$ python3 -q
>>> import numpy as np
>>> import numpy.linalg as la
>>> np.set_printoptions(precision=2, suppress=True, linewidth=100)
>>> tidy = lambda a: np.round(a, 2) + 0
>>> out = np.array([[-2], [-3], [2], [2]])
>>> W2 = np.array([[0, 2]])
>>> rng = np.random.default_rng(32356)
>>> J = out @ W2 + 0.05 * rng.normal(size=(4, 2))
>>> tidy(J)
array([[-0.02, -3.99],
       [ 0.01, -5.98],
       [ 0.06,  3.92],
       [ 0.03,  3.94]])
>>> out = J / np.sqrt((J ** 2).mean(axis=1, keepdims=True))
>>> la.matrix_rank(out) == la.matrix_rank(J)
np.True_
>>> tidy(J - J.mean(axis=1, keepdims=True))
array([[ 1.99, -1.99],
       [ 2.99, -2.99],
       [-1.93,  1.93],
       [-1.96,  1.96]])
>>> tidy(out[0])
array([-0.01, -1.41])
>>> U, sv, Vh = la.svd(J)
>>> np.argmax(sv[:-1] / (sv[1:] + 1e-6)) + 1
np.int64(1)
>>> tidy(sv)
array([9.09, 0.06])
>>> out = U[:, :1] @ np.diag(sv[:1]) @ Vh[:1]
>>> la.matrix_rank(out)
np.int64(1)
>>> tidy(out)
array([[-0.02, -3.99],
       [-0.03, -5.98],
       [ 0.02,  3.92],
       [ 0.02,  3.94]])
>>> tidy(np.abs(J - out).max())
np.float64(0.05)
>>> tidy(la.norm(J - out, 2)), tidy(sv[1])
(np.float64(0.06), np.float64(0.06))
>>> T = np.stack([out, -1 * out, out[::-1]])
>>> la.matrix_rank(T.reshape(3, -1))
np.int64(2)
>>> tidy(np.einsum("bij,cij->bc", T, T))
array([[ 82.58, -82.58, -78.33],
       [-82.58,  82.58,  78.33],
       [-78.33,  78.33,  82.58]])
>>> tidy(T.sum(axis=0))
array([[ 0.02,  3.94],
       [ 0.02,  3.92],
       [-0.03, -5.98],
       [-0.02, -3.99]])
>>> (T @ out.T).shape
(3, 4, 4)
>>> out = J / la.norm(J, axis=1)
Traceback (most recent call last):
  File "<python-input-26>", line 1, in <module>
    out = J / la.norm(J, axis=1)
          ~~^~~~~~~~~~~~~~~~~~~~
ValueError: operands could not be broadcast together with shapes (4,2) (4,) 
>>> out = J / la.norm(J, axis=1, keepdims=True)
>>> G = out @ out.T
>>> tidy(np.degrees(np.arccos(np.clip(G[3, 1], -1, 1))))
np.float64(179.49)
>>> tidy(la.norm(out, axis=1))
array([1., 1., 1., 1.])
>>> (np.abs(G) > 0.9).astype(int)
array([[1, 1, 1, 1],
       [1, 1, 1, 1],
       [1, 1, 1, 1],
       [1, 1, 1, 1]])
>>> np.argwhere(np.triu(np.abs(G) > 0.95, 1))
array([[0, 1],
       [0, 2],
       [0, 3],
       [1, 2],
       [1, 3],
       [2, 3]])
>>> out = np.c_[J[:, :1] @ np.array([[9]]), np.array([2, 0, -2, 1])]
>>> tidy(out)
array([[-0.16,  2.  ],
       [ 0.11,  0.  ],
       [ 0.56, -2.  ],
       [ 0.24,  1.  ]])
>>> la.matrix_rank(out)
np.int64(2)
>>> tidy(la.norm(la.qr(J)[0].T @ out, axis=0) ** 2 / ((out ** 2).sum(axis=0) + 1e-12))
array([1.  , 0.41])
>>> E = np.load("sample2.npy")
>>> tidy(E)
array([[ 0.26, -0.44,  0.44, -0.74],
       [-0.44,  0.74,  0.26, -0.44],
       [ 0.44,  0.26,  0.74,  0.44],
       [-0.74, -0.44,  0.44,  0.26]])
>>> vec = np.array([-2, 1, 0, -1])
>>> a = np.maximum(E @ vec, 0)
>>> tidy(E * (a > 1e-9)[:, None])
array([[ 0.  ,  0.  ,  0.  ,  0.  ],
       [-0.44,  0.74,  0.26, -0.44],
       [ 0.  ,  0.  ,  0.  ,  0.  ],
       [-0.74, -0.44,  0.44,  0.26]])
>>> tidy(np.tanh(E @ vec))
array([-0.23,  0.97, -0.79,  0.64])
>>> tidy(a)
array([0.  , 2.06, 0.  , 0.76])
>>> tidy(la.det(E.T))
np.float64(-1.0)
>>> tidy(la.eigvals(E).sum().real)
np.float64(2.0)
>>> tidy(la.det(E[::-1]))
np.float64(-1.0)
>>> la.norm(E, axis=1).argmax()
np.int64(0)
>>> tidy(la.norm(E, 1)), tidy(la.norm(E, np.inf))
(np.float64(1.88), np.float64(1.88))
>>> tidy(la.norm(E, 2))
np.float64(1.0)
>>> tidy(la.norm(E[3], 1)), tidy(la.norm(E[3], np.inf))
(np.float64(1.88), np.float64(0.74))
>>> tidy(la.norm(E) ** 2 / la.norm(E, 2) ** 2)
np.float64(4.0)
>>> E[3] @ E[0]
np.float64(0.0)
>>> tidy(la.norm(E, axis=0))
array([1., 1., 1., 1.])
>>> feats = np.load("out19.npy")
>>> tidy(feats)
array([[0.67, 0.17, 0.  , 0.17],
       [0.1 , 0.4 , 0.3 , 0.2 ],
       [0.14, 0.29, 0.57, 0.  ],
       [0.  , 0.2 , 0.4 , 0.4 ]])
>>> out = np.array([[-5, 1, -4], [-3, 0, 3]])
>>> W2 = np.kron(out, J)
>>> tidy(la.norm(W2, 2)), tidy(la.norm(out, 2) * la.norm(J, 2))
(np.float64(59.15), np.float64(59.15))
>>> z = rng.permutation(4)
>>> z
array([1, 0, 3, 2])
>>> out = feats[z][:, z]
>>> np.allclose(out, feats)
False
>>> tidy(np.sort(np.abs(la.eigvals(out))))
array([0.22, 0.41, 0.41, 1.  ])
>>> tidy(la.det(out)), tidy(la.det(feats[z]))
(np.float64(0.04), np.float64(0.04))
>>> tidy(np.diag(out))
array([0.4 , 0.67, 0.4 , 0.57])
>>> tidy((feats - feats.T) / 2)
array([[ 0.  ,  0.03, -0.07,  0.08],
       [-0.03,  0.  ,  0.01,  0.  ],
       [ 0.07, -0.01,  0.  , -0.2 ],
       [-0.08,  0.  ,  0.2 ,  0.  ]])
>>> tidy((feats + feats.T) / 2)
array([[0.67, 0.13, 0.07, 0.08],
       [0.13, 0.4 , 0.29, 0.2 ],
       [0.07, 0.29, 0.57, 0.2 ],
       [0.08, 0.2 , 0.2 , 0.4 ]])
>>> tidy(np.sort(np.abs(la.eigvals(feats))))
array([0.22, 0.41, 0.41, 1.  ])
>>> np.allclose(feats @ feats.T, feats.T @ feats)
False
>>> out = feats / la.norm(feats, axis=1, keepdims=True)
>>> G = out @ out.T
>>> tidy(np.degrees(np.arccos(np.clip(G[1, 3], -1, 1))))
np.float64(31.57)
>>> (G - 2 * np.eye(4)).round(6).argmax(axis=1)
array([1, 3, 1, 1])
>>> (np.abs(G) > 0.9).astype(int)
array([[1, 0, 0, 0],
       [0, 1, 0, 0],
       [0, 0, 1, 0],
       [0, 0, 0, 1]])
>>> mat = np.load("m.npy")
>>> mat
array([[2, 0, 1, 2],
       [0, 2, 1, 0],
       [1, 1, 1, 1],
       [2, 0, 1, 2]])
>>> G = mat.T @ mat
>>> np.trace(G), (mat ** 2).sum()
(np.int64(27), np.int64(27))
>>> (mat @ mat.T).shape
(4, 4)
>>> G
array([[9, 1, 5, 9],
       [1, 5, 3, 1],
       [5, 3, 4, 5],
       [9, 1, 5, 9]])
